In [1]: import numpy as np

In [2]: np.set_printoptions(suppress=True, linewidth=160)

In [3]: data = np.array([[5, 9, 3, 3], [9, 5, 9, 3], [3, 9, 5, 9], [3, 3, 9, 5]])

In [4]: # symmetric

In [5]: rng = np.random.default_rng(77591)

In [6]: lab = rng.permutation(4)

In [7]: print(lab)
[0 2 3 1]

In [8]: other = data[lab][:, lab]

In [9]: print(np.round(np.sort(np.abs(np.linalg.eigvals(other))), 3))
[ 1.369  5.708  7.708 23.369]

In [10]: other = data + rng.integers(-2, 3, (4, 3)) @ rng.integers(-2, 3, (3, 4))

In [11]: print(other)
[[ 5 11  1 -1]
 [ 7  8  8  3]
 [ 2  6  5 14]
 [ 2 -1  8 10]]

In [12]: print(np.round(np.linalg.svd(other - data, compute_uv=False), 3) + 0)
[9.91  3.507 2.344 0.   ]

In [13]: print(other - data)
[[ 0  2 -2 -4]
 [-2  3 -1  0]
 [-1 -3  0  5]
 [-1 -4 -1  5]]

In [14]: print(np.round(np.sort(np.abs(np.linalg.eigvals(other))), 3))
[ 0.013  6.389 12.172 22.204]

In [15]: print(np.allclose(other, other.T))
False

In [16]: print(np.trace(other))
28

In [17]: print((other + other.T) / 2)
[[ 5.   9.   1.5  0.5]
 [ 9.   8.   7.   1. ]
 [ 1.5  7.   5.  11. ]
 [ 0.5  1.  11.  10. ]]

In [18]: print(round(float(np.linalg.det(other)), 3))
-22.0

In [19]: print(np.linalg.matrix_power(other, 2))
[[102 150  90  32]
 [113 186 135 159]
 [ 90  86 187 226]
 [ 39  52 114 207]]

In [20]: print(round(np.abs(np.linalg.eigvals(other)).max(), 3))
22.204

In [21]: vec = np.array([4, 4, -5, -3])

In [22]: print(data @ vec)
[ 32   2  -4 -36]

In [23]: print(np.einsum("ij,j->i", data, vec))
[ 32   2  -4 -36]

In [24]: print(data @ np.eye(4)[1])
[9. 5. 9. 3.]

In [25]: print(np.sign((data @ vec).round(6)))
[ 1  1 -1 -1]

In [26]: K = np.array([[-1.0, 3.0, 0.0, 0.0],
    ...:     [3.0, 3.0, 3.0, 0.0],
    ...:     [0.0, 3.0, 2.0, 3.0],
    ...:     [0.0, 0.0, 3.0, -1.0]])

In [27]: # equal to its transpose

In [28]: w1 = np.array([[-9, 6, 8, -9], [-2, 1, 0, -5], [-7, -2, -6, -2], [-5, -7, 4, -2]])

In [29]: coef = np.array([0, 2, 3, 2])

In [30]: act = np.maximum(K @ w1 + coef, 0)

In [31]: print((act > 0).astype(int))
[[1 0 0 0]
 [0 1 1 0]
 [0 0 1 0]
 [0 1 0 0]]

In [32]: cent = np.array([[3, 3, -3], [2, 4, 4], [5, 3, -3], [-1, -4, -4]])

In [33]: print(w1 @ cent)
[[ 34  57  63]
 [  1  18  30]
 [-53 -39  39]
 [ -7 -23 -17]]

In [34]: print((act @ cent).round(6).argmax(axis=1))
[0 1 0 1]

In [35]: evals, evecs = np.linalg.eigh(data)

In [36]: print(np.round(np.linalg.svd(data, compute_uv=False), 3))
[23.369  7.708  5.708  1.369]

In [37]: f = np.array([2, 1, 0, 0])

In [38]: other = K + np.outer(f, np.eye(4)[3])

In [39]: print(np.linalg.matrix_rank(other - K))
1

In [40]: print(np.linalg.matrix_rank(np.linalg.inv(other) - np.linalg.inv(K), tol=1e-8))
1

In [41]: print(round(float(np.linalg.det(other) / np.linalg.det(K)), 3), round(float(1 + np.linalg.solve(K, f)[3]), 3))
0.488 0.488

In [42]: lab = rng.permutation(4)

In [43]: other = K[:, lab] * rng.choice([-1, 1], 4)

In [44]: print(other)
[[ 0. -3.  1. -0.]
 [ 3. -3. -3. -0.]
 [ 2. -3. -0. -3.]
 [ 3. -0. -0.  1.]]

In [45]: Uu, _, Vh = np.linalg.svd(K.T @ other)

In [46]: print(lab)
[2 1 0 3]

In [47]: print(np.round(np.linalg.lstsq(K, other)[0], 3) + 0)
[[ 0.  0. -1.  0.]
 [ 0. -1.  0.  0.]
 [ 1.  0.  0.  0.]
 [ 0.  0.  0. -1.]]

In [48]: X = np.load("arr.npy")

In [49]: print(X)
[[0 0 0 0]
 [5 9 0 0]
 [3 8 2 0]
 [5 8 2 4]]

In [50]: # triangular

In [51]: print(np.allclose(X[:-1].T @ np.linalg.lstsq(X[:-1].T, X[-1])[0], X[-1]))
False

In [52]: print(np.linalg.lstsq(X[:-1].T, X[-1])[2])
2

In [53]: print(np.unique(X.round(6), axis=0).shape)
(4, 4)

In [54]: print(np.linalg.matrix_rank(X - X[0, 0] * np.eye(4)))
3

In [55]: print(np.prod(np.diag(X)), round(float(np.linalg.det(X)), 3))
0 0.0

In [56]: print(X @ X)
[[  0   0   0   0]
 [ 45  81   0   0]
 [ 46  88   4   0]
 [ 66 120  12  16]]

In [57]: print(np.linalg.matrix_power(X - np.diag(np.diag(X)), 4))
[[0 0 0 0]
 [0 0 0 0]
 [0 0 0 0]
 [0 0 0 0]]

In [58]: print(np.round(np.sort(np.linalg.eigvals(X)), 3))
[0. 2. 4. 9.]

In [59]: w1 = np.array([[3, 3, 0, 0, 2], [3, 2, 0, 2, 0], [0, 2, 1, 1, 0], [1, 3, 3, 1, 0]])

In [60]: coef = np.array([3, 6, 0, 6, 2])

In [61]: act = np.maximum(X @ w1 + coef, 0)

In [62]: print((act > 0).mean(axis=0))
[1.  1.  0.5 1.  1. ]

In [63]: print((act > 0).astype(int))
[[1 1 0 1 1]
 [1 1 0 1 1]
 [1 1 1 1 1]
 [1 1 1 1 1]]

In [64]: print(np.linalg.matrix_rank(act))
4

In [65]: print(act)
[[ 3  6  0  6  2]
 [45 39  0 24 12]
 [36 35  2 24  8]
 [46 53 14 28 12]]

In [66]: cent = np.array([[-3, -3, 1], [-3, 2, 0], [1, -1, -2], [-2, 0, 3], [0, 3, 1]])

In [67]: print((act @ cent).round(6).argmax(axis=1))
[2 2 2 2]

In [68]: print(w1 @ cent)
[[-18   3   5]
 [-19  -5   9]
 [ -7   3   1]
 [-11   0  -2]]

In [69]: print(act @ cent)
[[ -39    9   23]
 [-300  -21  129]
 [-259  -16  112]
 [-339  -10  114]]

In [70]: r = np.linalg.matrix_rank(X)

In [71]: print(r)
3

In [72]: null = np.linalg.svd(X)[2][r:].T

In [73]: print(np.linalg.matrix_rank(X.T @ X), np.linalg.matrix_rank(X @ X.T))
3 3

In [74]: print([int(np.linalg.matrix_rank(X[:, :j + 1])) for j in range(4)])
[1, 2, 3, 3]

In [75]: print([int(np.linalg.matrix_rank(np.delete(X, i, axis=0))) for i in range(4)])
[3, 2, 2, 2]

In [76]: print(np.allclose(X @ null, 0))
True

In [77]: print(np.round(null[:, 0] / null[np.abs(null[:, 0]).round(6).argmax(), 0], 3))
[ 1.    -0.556  0.722 -0.5  ]
